>>> import numpy as np
>>> from numpy import linalg as LA
>>> np.set_printoptions(precision=3, suppress=True, linewidth=140, sign=" ")
>>> arr = np.load("m.npy")
>>> print(arr)
[[-1  0  0  0  0  0  0  0  0  0]
 [-1  0  0  0  0  0  0  0  0  0]
 [-2 -1  2  0  0  0  0  0  0  0]
 [ 2  1  0 -2  0  0  0  0  0  0]
 [ 2 -2 -1  1  1  0  0  0  0  0]
 [ 2  0 -1 -2  2  1  0  0  0  0]
 [ 0 -2 -1 -1 -2  0 -1  0  0  0]
 [-1 -1 -2  2  0 -2  0 -1  0  0]
 [-1  1  1  2  0  0  0 -1  1  0]
 [-1  2 -2  1  2 -1  0  0  1 -1]]
>>> rank = LA.matrix_rank(arr)
>>> print(rank)
9
>>> N = LA.svd(arr)[2][rank:].T
>>> print([int(LA.matrix_rank(arr[:, :j + 1])) for j in range(10)])
[1, 2, 3, 4, 5, 6, 7, 8, 9, 9]
>>> print(np.allclose(arr[:-1].T @ LA.lstsq(arr[:-1].T, arr[-1])[0], arr[-1]))
False
>>> print(np.abs(np.diag(LA.qr(arr)[1])) > 1e-9)
[ True  True  True  True  True  True  True  True  True False]
>>> print(np.unique(arr.round(6), axis=0).shape)
(9, 10)
>>> print(round(np.trace(LA.pinv(arr) @ arr), 3))
9.0
>>> M = np.loadtxt("w.csv", delimiter=",")
>>> print(M)
[[ 0.  1.  1.  0.  0.  0.  1.  1.  0.  1.]
 [ 1.  0.  0.  1.  0.  0.  1.  1.  0.  1.]
 [ 1.  0.  0.  0.  0.  0.  0.  1.  0.  1.]
 [ 0.  1.  0.  0.  0.  0.  1.  1.  0.  1.]
 [ 0.  0.  0.  0.  0.  0.  0.  0.  1.  0.]
 [ 0.  0.  0.  0.  0.  0.  0.  0.  1.  0.]
 [ 1.  1.  0.  1.  0.  0.  0.  1.  0.  0.]
 [ 1.  1.  1.  1.  0.  0.  1.  0.  0.  0.]
 [ 0.  0.  0.  0.  1.  1.  0.  0.  0.  0.]
 [ 1.  1.  1.  1.  0.  0.  0.  0.  0.  0.]]
>>> # rank 9
>>> print(LA.lstsq(M[:-1].T, M[-1])[2])
8
>>> print(np.abs(np.diag(LA.qr(M)[1])) > 1e-9)
[ True  True  True  True  True False  True  True  True  True]
>>> print(M @ M)
[[ 5.  3.  2.  4.  0.  0.  2.  3.  0.  2.]
 [ 3.  5.  3.  3.  0.  0.  3.  3.  0.  2.]
 [ 2.  3.  3.  2.  0.  0.  2.  1.  0.  1.]
 [ 4.  3.  2.  4.  0.  0.  2.  2.  0.  1.]
 [ 0.  0.  0.  0.  1.  1.  0.  0.  0.  0.]
 [ 0.  0.  0.  0.  1.  1.  0.  0.  0.  0.]
 [ 2.  3.  2.  2.  0.  0.  4.  3.  0.  3.]
 [ 3.  3.  1.  2.  0.  0.  3.  5.  0.  4.]
 [ 0.  0.  0.  0.  0.  0.  0.  0.  2.  0.]
 [ 2.  2.  1.  1.  0.  0.  3.  4.  0.  4.]]
>>> print(np.flatnonzero(LA.matrix_power((M != 0) + (M.T != 0) + np.eye(10), 10)[1]))
[ 0  1  2  3  6  7  9]
>>> print(np.round(LA.det(M), 3))
0.0
